% ipython --no-banner

In [1]: import numpy as np

In [2]: from numpy import linalg as LA

In [3]: np.set_printoptions(precision=2, suppress=True, linewidth=160, sign=" ")

In [4]: def rnd(a):
   ...:     return np.round(a, 2) + 0
   ...: 

In [5]: arr = np.array([[1, 0, 0, 0], [0, 2, 0, 2], [0, 0, 1, 0], [0, 1, 0, 1]])

In [6]: rk = LA.matrix_rank(arr)

In [7]: rk
Out[7]: np.int64(3)

In [8]: null = LA.svd(arr)[2][rk:].T

In [9]: [int(LA.matrix_rank(arr[:, :j + 1])) for j in range(4)]
Out[9]: [1, 2, 3, 3]

In [10]: [int(LA.matrix_rank(arr[:i])) for i in range(1, len(arr) + 1)]
Out[10]: [1, 2, 3, 3]

In [11]: null.shape
Out[11]: (4, 1)

In [12]: LA.matrix_rank(arr.T @ arr), LA.matrix_rank(arr @ arr.T)
Out[12]: (np.int64(3), np.int64(3))

In [13]: feats = np.loadtxt("layer17.csv", delimiter=",")

In [14]: print(rnd(feats))
[[ 1.    0.    0.    0.  ]
 [ 0.    1.    0.    0.  ]
 [ 0.    0.    0.97  0.26]
 [ 0.    0.   -0.26  0.97]]

In [15]: r0, v = feats[2], feats[1]

In [16]: r0 @ r0
Out[16]: np.float64(1.0)

In [17]: p = (r0 @ v) / (r0 @ r0) * r0

In [18]: v - p
Out[18]: array([ 0.,  1.,  0.,  0.])

In [19]: p
Out[19]: array([ 0.,  0.,  0.,  0.])

In [20]: rnd(LA.norm(r0 + v) ** 2 + LA.norm(r0 - v) ** 2)
Out[20]: np.float64(4.0)

In [21]: rnd(np.outer(r0, v))
Out[21]: 
array([[ 0.  ,  0.  ,  0.  ,  0.  ],
       [ 0.  ,  0.  ,  0.  ,  0.  ],
       [ 0.  ,  0.97,  0.  ,  0.  ],
       [ 0.  ,  0.26,  0.  ,  0.  ]])

In [22]: (feats != 0).astype(int)
Out[22]: 
array([[ 1,  0,  0,  0],
       [ 0,  1,  0,  0],
       [ 0,  0,  1,  1],
       [ 0,  0,  1,  1]])

In [23]: rnd(feats @ feats)
Out[23]: 
array([[ 1.  ,  0.  ,  0.  ,  0.  ],
       [ 0.  ,  1.  ,  0.  ,  0.  ],
       [ 0.  ,  0.  ,  0.87,  0.5 ],
       [ 0.  ,  0.  , -0.5 ,  0.87]])

In [24]: x = np.array([-1, -2, 5, -2])

In [25]: [p for p in range(1, 25) if np.allclose(LA.matrix_power(feats, p), np.eye(4))]
Out[25]: [24]

In [26]: print(rnd(LA.inv(feats)))
[[ 1.    0.    0.    0.  ]
 [ 0.    1.    0.    0.  ]
 [ 0.    0.    0.97 -0.26]
 [ 0.    0.    0.26  0.97]]

In [27]: print(rnd(feats.T @ (feats @ x)))
[-1. -2.  5. -2.]

In [28]: rnd(LA.norm(x)), rnd(LA.norm(feats @ x))
Out[28]: (np.float64(5.83), np.float64(5.83))

In [29]: 4 - LA.matrix_rank(feats - np.eye(4), tol=1e-8)
Out[29]: np.int64(2)

In [30]: rnd(LA.det(feats))
Out[30]: np.float64(1.0)

In [31]: print(rnd(feats.sum(axis=0)))
[ 1.    1.    0.71  1.22]

In [32]: print(feats.shape)
(4, 4)

In [33]: LA.matrix_rank(feats)
Out[33]: np.int64(4)

In [34]: print(rnd(LA.svd(feats, compute_uv=False)))
[ 1.  1.  1.  1.]

In [35]: rnd(np.diff(feats, axis=0))
Out[35]: 
array([[-1.  ,  1.  ,  0.  ,  0.  ],
       [ 0.  , -1.  ,  0.97,  0.26],
       [ 0.  ,  0.  , -1.22,  0.71]])

In [36]: rnd(feats - feats[0])
Out[36]: 
array([[ 0.  ,  0.  ,  0.  ,  0.  ],
       [-1.  ,  1.  ,  0.  ,  0.  ],
       [-1.  ,  0.  ,  0.97,  0.26],
       [-1.  ,  0.  , -0.26,  0.97]])

In [37]: rnd(feats.mean(axis=0))
Out[37]: array([ 0.25,  0.25,  0.18,  0.31])

In [38]: np.abs(feats).max()
Out[38]: np.float64(1.0)
